% python3 -q
>>> import numpy as np
>>> from numpy import linalg as LA
>>> np.set_printoptions(suppress=True, linewidth=140)
>>> E = np.minimum.outer(np.arange(1, 4), np.arange(1, 4)) * 3
>>> print(E)
[[3 3 3]
 [3 6 6]
 [3 6 9]]
>>> Lm = LA.cholesky(E)
>>> print(np.round(Lm @ Lm.T, 1))
[[3. 3. 3.]
 [3. 6. 6.]
 [3. 6. 9.]]
>>> print(Lm.round(1))
[[1.7 0.  0. ]
 [1.7 1.7 0. ]
 [1.7 1.7 1.7]]
>>> print(np.round(np.diag(Lm) ** 2, 1))
[3. 3. 3.]
>>> print(np.round(E / np.sqrt(np.outer(np.diag(E), np.diag(E))), 1))
[[1.  0.7 0.6]
 [0.7 1.  0.8]
 [0.6 0.8 1. ]]
>>> print(LA.eigvalsh(E).min() > 0)
True
>>> data = np.loadtxt("layer12.csv", delimiter=",")
>>> print(data)
[[ 1.5 -3.3 -1.1]
 [ 3.  -2.4  1.5]
 [ 3.  -2.4  1.6]
 [ 3.  -2.4  1.6]
 [ 3.1 -2.3  1.8]
 [ 3.  -2.   2. ]
 [ 3.  -1.9  2. ]
 [ 2.  -1.2  1.7]
 [-0.3  0.2 -0.3]
 [-0.7  0.6 -0.8]
 [-0.7  1.1 -1. ]
 [-0.3  1.5 -0.9]
 [-0.1  1.6 -0.7]
 [ 0.4  1.8 -0.4]
 [ 0.7  1.9 -0.2]
 [ 1.1  2.   0.1]
 [ 1.3  2.1  0.2]
 [ 2.1  2.3  0.8]
 [ 2.3  2.3  1. ]
 [ 4.5  2.7  2.7]
 [ 4.8  2.7  3. ]
 [ 7.1  3.   4.8]
 [11.5  3.5  8.5]
 [14.4  3.7 10.9]
 [17.5  4.  13.6]
 [17.7  4.  13.8]]
>>> B = np.c_[data[:, :1] @ np.array([[0]]), np.array([-2, -1, -2, -2, 3, -2, 1, -2, 2, -3, 3, 2, 1, 3, -1, -1, 1, -1, 3, -2, 2, -3, -2, -2, 0, 0])]
>>> print(B)
[[ 0. -2.]
 [ 0. -1.]
 [ 0. -2.]
 [ 0. -2.]
 [ 0.  3.]
 [ 0. -2.]
 [ 0.  1.]
 [ 0. -2.]
 [ 0.  2.]
 [ 0. -3.]
 [ 0.  3.]
 [ 0.  2.]
 [ 0.  1.]
 [ 0.  3.]
 [ 0. -1.]
 [ 0. -1.]
 [ 0.  1.]
 [ 0. -1.]
 [ 0.  3.]
 [ 0. -2.]
 [ 0.  2.]
 [ 0. -3.]
 [ 0. -2.]
 [ 0. -2.]
 [ 0.  0.]
 [ 0.  0.]]
>>> print(np.round(LA.norm(B - data @ LA.lstsq(data, B)[0], axis=0), 1))
[0.  9.6]
>>> print(np.round(LA.norm(LA.qr(data)[0].T @ B, axis=0) ** 2 / ((B ** 2).sum(axis=0) + 1e-12), 1))
[0.  0.1]
>>> Ac = (data - data.mean(axis=0)) / data.std(axis=0)
>>> print(np.argwhere(np.abs(Ac) > 2))
[[24  0]
 [24  2]
 [25  0]
 [25  2]]
>>> beta = LA.lstsq(np.delete(Ac, 2, axis=1), Ac[:, 2])[0]
>>> print(np.round(1 - np.var(Ac[:, 2] - np.delete(Ac, 2, axis=1) @ beta), 1))
1.0
>>> f, r1 = data[10], data[21]
>>> print(f @ f)
2.7
>>> pr = (f @ r1) / (f @ f) * f
>>> print(np.round(r1 - pr, 1))
[5.4 5.6 2.4]
>>> K = np.load("run13.npy")
>>> print(K)
[[25 15 45]
 [15  9 27]
 [45 27 81]]
>>> vals, evecs = LA.eigh(K)
>>> vec = np.array([0, -3, 5])
>>> print(vec @ K @ vec)
1296
>>> rank = LA.matrix_rank(K)
>>> print(rank)
1
>>> N = LA.svd(K)[2][rank:].T
>>> print([int(LA.matrix_rank(K[:, :j + 1])) for j in range(3)])
[1, 1, 1]
>>> print(LA.matrix_rank(K.T @ K), LA.matrix_rank(K @ K.T))
1 1
>>> print(np.round(N @ N.T, 1))
[[ 0.8 -0.1 -0.4]
 [-0.1  0.9 -0.2]
 [-0.4 -0.2  0.3]]
>>> Uu, sv, Vh = LA.svd(K)
>>> evecs = Vh[:(sv > 1e-8).sum()]
>>> rng = np.random.default_rng(77693)
>>> vec = K[1] + -3 * K[2] + rng.integers(2) * np.eye(3)[2]
>>> print(vec)
[-120.  -72. -215.]
>>> print(np.round(LA.norm(vec - evecs.T @ evecs @ vec), 1))
0.5
>>> print(LA.matrix_rank(np.vstack([K, vec])))
2
>>> print(np.round(evecs.T @ evecs, 1))
[[0.2 0.1 0.4]
 [0.1 0.1 0.2]
 [0.4 0.2 0.7]]
>>> print(np.allclose(evecs.T @ evecs @ vec, vec))
False
>>> print(np.round(np.diag(evecs.T @ evecs), 1))
[0.2 0.1 0.7]
>>> print((K + K.T) / 2)
[[25. 15. 45.]
 [15.  9. 27.]
 [45. 27. 81.]]
>>> print(round(float(LA.det(K)), 1))
0.0
>>> print(np.round(np.sort(np.abs(LA.eigvals(K))), 1) + 0)
[  0.   0. 115.]
>>> print((K - K.T) / 2)
[[0. 0. 0.]
 [0. 0. 0.]
 [0. 0. 0.]]
>>> print(np.argsort(-LA.norm(K, axis=0).round(6), kind="stable")[:3])
[2 0 1]
>>> print(round(float(LA.norm(K, 2) / LA.norm(K)), 1))
1.0
>>> feats = np.array([[-2, -1, 0, 1], [2, 3, 4, 5], [6, 7, 8, 9]])
>>> print(np.allclose(feats[:-1].T @ LA.lstsq(feats[:-1].T, feats[-1])[0], feats[-1]))
True
>>> print(LA.lstsq(feats[:-1].T, feats[-1])[2])
2
>>> f, r1 = feats[0], feats[1]
>>> print(f @ f)
6
>>> print(f @ r1)
-2
>>> pr = (f @ r1) / (f @ f) * f
>>> print(round(float(LA.norm(f + r1) ** 2 + LA.norm(f - r1) ** 2), 1))
120.0
>>> print(np.round((r1 - pr) @ f, 1))
-0.0
>>> print([round(float(x), 1) for x in LA.svd(feats, compute_uv=False)[:3]])
[16.8, 2.6, 0.0]
>>> print(np.argsort(-LA.norm(feats, axis=0).round(6), kind="stable")[:3])
[3 2 1]
>>> Uu, sv, Vh = LA.svd(feats, full_matrices=False)
>>> print(np.round(Uu.T @ Uu, 1) + 0)
[[1. 0. 0.]
 [0. 1. 0.]
 [0. 0. 1.]]
>>> print(np.round(np.abs(Vh[0]), 1))
[0.4 0.5 0.5 0.6]
>>> print(np.round(Vh @ Vh.T, 1) + 0)
[[1. 0. 0.]
 [0. 1. 0.]
 [0. 0. 1.]]
>>> print(np.round(Uu.T @ feats @ Vh.T, 1) + 0)
[[16.8  0.   0. ]
 [ 0.   2.6  0. ]
 [ 0.   0.   0. ]]
>>> print(np.allclose(Uu * sv @ Vh, feats))
True
>>> print(np.round(sv / sv[0], 1) + 0)
[1.  0.2 0. ]
>>> print(np.round(np.cumsum(sv ** 2) / np.sum(sv ** 2), 1))
[1. 1. 1.]
>>> print((sv > 1e-8).sum())
2
>>> print(np.abs(Uu[:, 0]).round(6).argmax())
2
>>> arr = np.array([[-3.0, 0.0, 0.0], [0.0, 1.0, 2.0], [0.0, 0.0, 2.0]])
>>> print(arr)
[[-3.  0.  0.]
 [ 0.  1.  2.]
 [ 0.  0.  2.]]
>>> print(np.round(np.sort(np.abs(LA.eigvals(arr))), 1))
[1. 2. 3.]
>>> print((arr - arr.T) / 2)
[[ 0.  0.  0.]
 [ 0.  0.  1.]
 [ 0. -1.  0.]]
>>> print(np.trace(arr))
0.0
>>> print(np.allclose(arr, arr.T))
False
>>> print((arr + arr.T) / 2)
[[-3.  0.  0.]
 [ 0.  1.  1.]
 [ 0.  1.  2.]]
>>> A = np.array([[6, 9, 7, 7], [3, 7, 1, 1], [2, 7, 2, 6], [8, 0, 7, 8]])
>>> labels = rng.permutation(4)
>>> print(labels)
[3 0 2 1]
>>> B = A[labels][:, labels]
>>> print(B)
[[8 8 7 0]
 [7 6 7 9]
 [6 2 2 7]
 [1 3 1 7]]
>>> print(round(LA.det(B), 1), round(LA.det(A[labels]), 1))
915.0 915.0
>>> print(np.trace(B))
23
>>> print(np.allclose(A, A.T))
False
>>> print(round(LA.det(A), 1))
915.0
>>> print((A - A.T) / 2)
[[ 0.   3.   2.5 -0.5]
 [-3.   0.  -3.   0.5]
 [-2.5  3.   0.  -0.5]
 [ 0.5 -0.5  0.5  0. ]]
>>> print(round(LA.det(A[::-1]), 1))
915.0
>>> print(np.einsum("ii->", A))
23
>>> print(np.kron(np.eye(2, dtype=int), A))
[[6 9 7 7 0 0 0 0]
 [3 7 1 1 0 0 0 0]
 [2 7 2 6 0 0 0 0]
 [8 0 7 8 0 0 0 0]
 [0 0 0 0 6 9 7 7]
 [0 0 0 0 3 7 1 1]
 [0 0 0 0 2 7 2 6]
 [0 0 0 0 8 0 7 8]]
>>> labels = rng.permutation(4)
>>> B = A[:, labels] * rng.choice([-1, 1], 4)
>>> print(B)
[[-9  6 -7 -7]
 [-7  3 -1 -1]
 [-7  2 -6 -2]
 [ 0  8 -8 -7]]
>>> Uu, _, Vh = LA.svd(A.T @ B)
>>> print(np.round(Uu @ Vh, 1) + 0)
[[ 0.  1.  0.  0.]
 [-1.  0.  0.  0.]
 [ 0.  0.  0. -1.]
 [ 0.  0. -1.  0.]]
>>> print(np.round(LA.lstsq(A, B)[0], 1) + 0)
[[ 0.  1.  0.  0.]
 [-1.  0.  0.  0.]
 [ 0.  0.  0. -1.]
 [ 0.  0. -1.  0.]]
>>> print(labels)
[1 0 3 2]
>>> B = np.array([[0, 7], [7, 5], [-3, -1], [-9, 5]])
>>> print(B.T @ A.T)
[[-21  37 -11 -93]
 [115  60  77  89]]
>>> print(LA.matrix_rank(np.vstack([A, B.T])))
4
>>> print(np.vstack([A, B.T]).shape)
(6, 4)
>>> print(A @ B)
[[-21 115]
 [ 37  60]
 [-11  77]
 [-93  89]]
>>> W0 = np.load("data.npy")
>>> print(W0)
[[ 0 -1 -3  0]
 [ 1  0  1 -5]
 [ 3 -1  0 -4]
 [ 0  5  4  0]]
>>> f, r1 = W0[2], W0[3]
>>> print(f @ f)
26
>>> print(f @ r1)
-5
>>> pr = (f @ r1) / (f @ f) * f
>>> print(np.round((r1 - pr) @ f, 1))
0.0
>>> print(round(float(LA.norm(f + r1) ** 2 + LA.norm(f - r1) ** 2), 1))
134.0
>>> print(np.round(r1 - pr, 1))
[ 0.6  4.8  4.  -0.8]
